$ python -q
>>> import numpy as np
>>> from numpy import linalg as LA
>>> np.set_printoptions(precision=2, suppress=True, linewidth=140)
>>> rnd = lambda a: np.round(a, 2) + 0
>>> mat = np.load("out6.npy")
>>> mat
array([[ 0.54, -0.79,  0.62],
       [-0.43,  0.79, -0.58],
       [ 0.23, -0.54,  0.35],
       [ 0.58, -0.95,  0.79],
       [-0.01, -0.41,  0.18],
       [-0.45,  0.73, -0.54],
       [ 0.34, -0.65,  0.45],
       [ 0.09, -0.64,  0.35],
       [ 0.25, -0.76,  0.49],
       [ 0.35, -0.44,  0.35],
       [ 0.03, -0.37,  0.18],
       [-0.02, -0.16,  0.06],
       [-0.32,  0.35, -0.29],
       [ 0.49, -0.42,  0.4 ],
       [-0.41,  0.75, -0.54],
       [-0.57,  0.77, -0.62],
       [ 0.18, -0.24,  0.18],
       [ 0.11, -0.17,  0.12],
       [ 0.83, -0.95,  0.87],
       [ 0.68, -0.94,  0.79],
       [-0.42,  0.67, -0.49]])
>>> G = np.cov(mat, rowvar=False)
>>> rnd(LA.eigvalsh(G)[::-1])
array([0.77, 0.02, 0.  ])
>>> rnd(np.corrcoef(mat[:, 2], mat[:, 1])[0, 1])
np.float64(-0.99)
>>> print(rnd(G))
[[ 0.17 -0.24  0.19]
 [-0.24  0.39 -0.3 ]
 [ 0.19 -0.3   0.23]]
>>> print(rnd(np.polyfit(mat[:, 2], mat[:, 1], 1)))
[-1.28 -0.02]
>>> Xc = mat - mat.mean(axis=0)
>>> U, sigma, VT = LA.svd(Xc, full_matrices=False)
>>> rnd(np.abs(VT[-1]))
array([0.4 , 0.39, 0.83])
>>> LA.matrix_rank(Xc)
np.int64(3)
>>> print((np.sign(U[:, 0]) == np.sign(U[0, 0])).astype(int))
[1 0 1 1 1 0 1 1 1 1 1 0 0 1 0 0 1 0 1 1 0]
>>> rnd(sigma ** 2 / (sigma ** 2).sum())
array([0.98, 0.02, 0.  ])
>>> rnd(sigma)
array([3.94, 0.55, 0.08])
>>> q, V = LA.qr(mat[:, :2])[0], LA.qr(mat[:, 2:])[0]
>>> sigma = LA.svd(q.T @ V, compute_uv=False)
>>> rnd(np.degrees(np.arccos(sigma.clip(0, 1))))
array([2.63])
>>> other = np.c_[mat[:, :2] @ np.array([[-1, 2], [2, -1]]), np.array([2, 0, 2, 1, 7, 2, 1, 2, 8, 8, 8, 3, 7, 2, 0, 4, 4, 8, 9, 7, 2])]
>>> rnd(other)
array([[-2.12,  1.87,  2.  ],
       [ 2.01, -1.65,  0.  ],
       [-1.31,  1.  ,  2.  ],
       [-2.48,  2.11,  1.  ],
       [-0.81,  0.39,  7.  ],
       [ 1.91, -1.63,  2.  ],
       [-1.64,  1.33,  1.  ],
       [-1.37,  0.82,  2.  ],
       [-1.77,  1.26,  8.  ],
       [-1.23,  1.14,  8.  ],
       [-0.77,  0.43,  8.  ],
       [-0.3 ,  0.12,  3.  ],
       [ 1.02, -0.99,  7.  ],
       [-1.33,  1.4 ,  2.  ],
       [ 1.91, -1.57,  0.  ],
       [ 2.11, -1.91,  4.  ],
       [-0.66,  0.6 ,  4.  ],
       [-0.45,  0.39,  8.  ],
       [-2.73,  2.61,  9.  ],
       [-2.56,  2.3 ,  7.  ],
       [ 1.76, -1.51,  2.  ]])
>>> LA.matrix_rank(other)
np.int64(3)
>>> rnd(LA.norm(other - mat @ LA.lstsq(mat, other)[0], axis=0))
array([ 0.  ,  0.  , 20.33])
